$ python3 -q
>>> import numpy as np
>>> np.set_printoptions(precision=2, suppress=True, linewidth=200, sign=" ")
>>> B = np.array([[-0.2, -1.1], [1.0, -1.0], [0.3, 1.2]])
>>> cent = np.array([[0.9, -0.8, -0.6], [-0.3, -0.3, 1.7]])
>>> K = B @ cent
>>> K
array([[ 0.15,  0.49, -1.75],
       [ 1.2 , -0.5 , -2.3 ],
       [-0.09, -0.6 ,  1.86]])
>>> P = np.triu(np.array([[-7, 2, -4], [3, 3, 0], [2, 9, -9]]), 1) + np.eye(3)
>>> B = P @ K @ np.linalg.inv(P)
>>> B
array([[ 2.91, -3.93, -2.15],
       [ 1.2 , -2.9 ,  2.5 ],
       [-0.09, -0.42,  1.5 ]])
>>> np.round(np.poly(B), 2) + 0
array([ 1.  , -1.51, -2.85,  0.  ])
>>> np.round(np.linalg.det(B), 2)
np.float64(0.0)
>>> round(np.trace(B), 2), round(np.trace(K), 2)
(np.float64(1.51), np.float64(1.51))
>>> B = np.array([[6, 6, 4], [3, 0, 4], [6, 6, 5]])
>>> np.einsum("ij,ij->i", K, K)
array([ 3.33,  6.98,  3.83])
>>> np.linalg.matrix_rank(np.vstack([K, B.T]))
np.int64(3)
>>> np.einsum("ij->j", K)
array([ 1.26, -0.61, -2.19])
>>> np.vstack([K, B.T]).shape
(6, 3)
>>> Uu, sigma, Vh = np.linalg.svd(K)
>>> sigma.round(2) + 0
array([ 3.57,  1.17,  0.  ])
>>> B = Uu[:, :2] @ np.diag(sigma[:2]) @ Vh[:2]
>>> round(np.linalg.norm(K - B, 2), 2), round(sigma[2], 2)
(np.float64(0.0), np.float64(0.0))
>>> Uu, sigma, Vh = np.linalg.svd(K)
>>> vecs = Vh[:(sigma > 1e-8).sum()]
>>> rng = np.random.default_rng(51074)
>>> x = K[1] + 3 * K[2] + rng.integers(2) * np.eye(3)[2]
>>> x
array([ 0.93, -2.3 ,  4.28])
>>> vecs.T @ vecs
array([[ 0.47, -0.47, -0.18],
       [-0.47,  0.59, -0.15],
       [-0.18, -0.15,  0.94]])
>>> np.diag(vecs.T @ vecs)
array([ 0.47,  0.59,  0.94])
>>> B = np.array([[-2, -2, -1], [1, 0, 0], [-1, -2, -2]])
>>> E = B + B.T
>>> E
array([[-4, -1, -2],
       [-1,  0, -2],
       [-2, -2, -4]])
>>> x = np.array([2, 3, 1])
>>> h1 = np.maximum(E @ x, 0)
>>> np.maximum(E @ (3 * x), 0)
array([ 0,  0,  0])
>>> E * (h1 > 1e-9)[:, None]
array([[ 0,  0,  0],
       [ 0,  0,  0],
       [ 0,  0,  0]])
>>> h1
array([ 0,  0,  0])
>>> np.tanh(E @ x)
array([-1., -1., -1.])
>>> np.flatnonzero(h1 > 1e-9)
array([], dtype=int64)
>>> np.round(K[1] @ K[2], 2)
np.float64(-4.09)
>>> np.round(np.linalg.norm(K[1], 1), 2), round(np.linalg.norm(K[1], np.inf), 2)
(np.float64(4.0), np.float64(2.3))
>>> round(np.linalg.norm(K, 1), 2), round(float(np.linalg.norm(K, np.inf)), 2)
(np.float64(5.91), 4.0)
>>> np.round(np.linalg.norm(K, "nuc"), 2)
np.float64(4.75)
>>> [round(float(np.linalg.det(E[:i, :i])), 2) + 0 for i in range(1, 4)]
[-4.0, -1.0, 12.0]
>>> evals, vecs = np.linalg.eig(E)
>>> np.round(E @ vecs[:, 0] - evals[0] * vecs[:, 0], 2) + 0
array([ 0.,  0.,  0.])
>>> evals
array([-6.68, -2.15,  0.83])
>>> round(float(np.prod(evals)), 2)
12.0
>>> A = np.load("layer10.npy")
>>> A
array([[ 0,  4],
       [ 3,  7],
       [-4,  0],
       [-5, -1]])
>>> cov = A.T @ A
>>> np.allclose(cov, cov.T)
True
>>> cov
array([[ 50,  26],
       [ 26,  66]])
>>> np.trace(cov), (A ** 2).sum()
(np.int64(116), np.int64(116))
>>> B = np.array([[-5]])
>>> cent = np.array([[1]])
>>> data = np.block([[B, np.zeros((1, 1))], [np.zeros((1, 1)), cent]])
>>> data
array([[-5.,  0.],
       [ 0.,  1.]])
>>> np.round(np.linalg.norm(data) ** 2 / np.linalg.norm(data, 2) ** 2, 2)
np.float64(1.04)
>>> round(np.linalg.norm(data, 2), 2)
np.float64(5.0)
>>> np.round(np.linalg.norm(data[1] - data[0]), 2)
np.float64(5.1)
>>> ang = np.radians(135)
>>> R = np.eye(3)
>>> R[1, 1] = R[0, 0] = np.cos(ang)
>>> R[1, 0], R[0, 1] = -np.sin(ang), np.sin(ang)
>>> R
array([[-0.71,  0.71,  0.  ],
       [-0.71, -0.71,  0.  ],
       [ 0.  ,  0.  ,  1.  ]])
>>> B = E @ R.T
>>> np.linalg.svd(E, compute_uv=False), np.linalg.svd(B, compute_uv=False)
(array([ 6.68,  2.15,  0.83]), array([ 6.68,  2.15,  0.83]))
>>> np.allclose(E @ E.T, B @ B.T)
True
